In [1]: import numpy as np

In [2]: np.set_printoptions(suppress=True, linewidth=140)

In [3]: def rnd(a):
   ...:     return np.round(a, 2) + 0
   ...: 

In [4]: data = np.load("mat.npy")

In [5]: data
Out[5]: 
array([[0., 0., 0., 2.],
       [0., 0., 2., 1.],
       [0., 2., 0., 0.],
       [2., 1., 0., 0.]])

In [6]: rng = np.random.default_rng(969)

In [7]: labels = rng.permutation(4)

In [8]: labels
Out[8]: array([0, 1, 2, 3])

In [9]: M2 = data[labels][:, labels]

In [10]: np.allclose(M2, data)
Out[10]: True

In [11]: rnd(np.linalg.det(M2)), rnd(np.linalg.det(data[labels]))
Out[11]: (np.float64(16.0), np.float64(16.0))

In [12]: print(np.trace(M2))
0.0

In [13]: M2
Out[13]: 
array([[0., 0., 0., 2.],
       [0., 0., 2., 1.],
       [0., 2., 0., 0.],
       [2., 1., 0., 0.]])

In [14]: cent = np.array([[0, -2, 3], [-2, -1, 0], [-2, 0, -3]])

In [15]: m1 = (rng.random((24, 3)) < 0.25) @ cent

In [16]: m1
Out[16]: 
array([[ 0,  0,  0],
       [ 0, -2,  3],
       [ 0,  0,  0],
       [ 0,  0,  0],
       [ 0, -2,  3],
       [ 0,  0,  0],
       [-4, -1, -3],
       [-2, -1,  0],
       [ 0,  0,  0],
       [-2, -1,  0],
       [ 0,  0,  0],
       [-2, -1,  0],
       [-2,  0, -3],
       [-2, -1,  0],
       [-2, -1,  0],
       [ 0,  0,  0],
       [ 0,  0,  0],
       [-2, -1,  0],
       [-2, -1,  0],
       [ 0,  0,  0],
       [ 0, -2,  3],
       [ 0, -2,  3],
       [ 0,  0,  0],
       [ 0,  0,  0]])

In [17]: hat = m1 @ np.linalg.solve(m1.T @ m1, m1.T)

In [18]: np.linalg.matrix_rank(np.eye(24) - hat)
Out[18]: np.int64(21)

In [19]: np.allclose(hat @ hat, hat)
Out[19]: True

In [20]: print(rnd(np.diag(hat)))
[0.   0.25 0.   0.   0.25 0.   0.53 0.13 0.   0.13 0.   0.13 0.53 0.13 0.13 0.   0.   0.13 0.13 0.   0.25 0.25 0.   0.  ]

In [21]: print(rnd(np.trace(hat)))
3.0

In [22]: M2 = np.c_[m1[:, :2] @ np.array([[1, 0], [1, 3]]), np.array([-5, -2, 6, -4, 2, 8, -4, -8, 1, 8, 5, 8, -4, 7, 1, 4, 8, 2, 2, -4, -2, -7, 7, 1])]

In [23]: M2
Out[23]: 
array([[ 0,  0, -5],
       [-2, -6, -2],
       [ 0,  0,  6],
       [ 0,  0, -4],
       [-2, -6,  2],
       [ 0,  0,  8],
       [-5, -3, -4],
       [-3, -3, -8],
       [ 0,  0,  1],
       [-3, -3,  8],
       [ 0,  0,  5],
       [-3, -3,  8],
       [-2,  0, -4],
       [-3, -3,  7],
       [-3, -3,  1],
       [ 0,  0,  4],
       [ 0,  0,  8],
       [-3, -3,  2],
       [-3, -3,  2],
       [ 0,  0, -4],
       [-2, -6, -2],
       [-2, -6, -7],
       [ 0,  0,  7],
       [ 0,  0,  1]])

In [24]: rnd(np.linalg.lstsq(m1, M2[:, 0])[0])
Out[24]: array([1., 1., 0.])

In [25]: rnd(np.linalg.norm(M2 - m1 @ np.linalg.lstsq(m1, M2)[0], axis=0))
Out[25]: array([ 0.  ,  0.  , 23.46])

In [26]: rnd(np.linalg.norm(np.linalg.qr(m1)[0].T @ M2, axis=0) ** 2 / ((M2 ** 2).sum(axis=0) + 1e-12))
Out[26]: array([1.  , 1.  , 0.16])

In [27]: np.linalg.matrix_rank(M2)
Out[27]: np.int64(3)
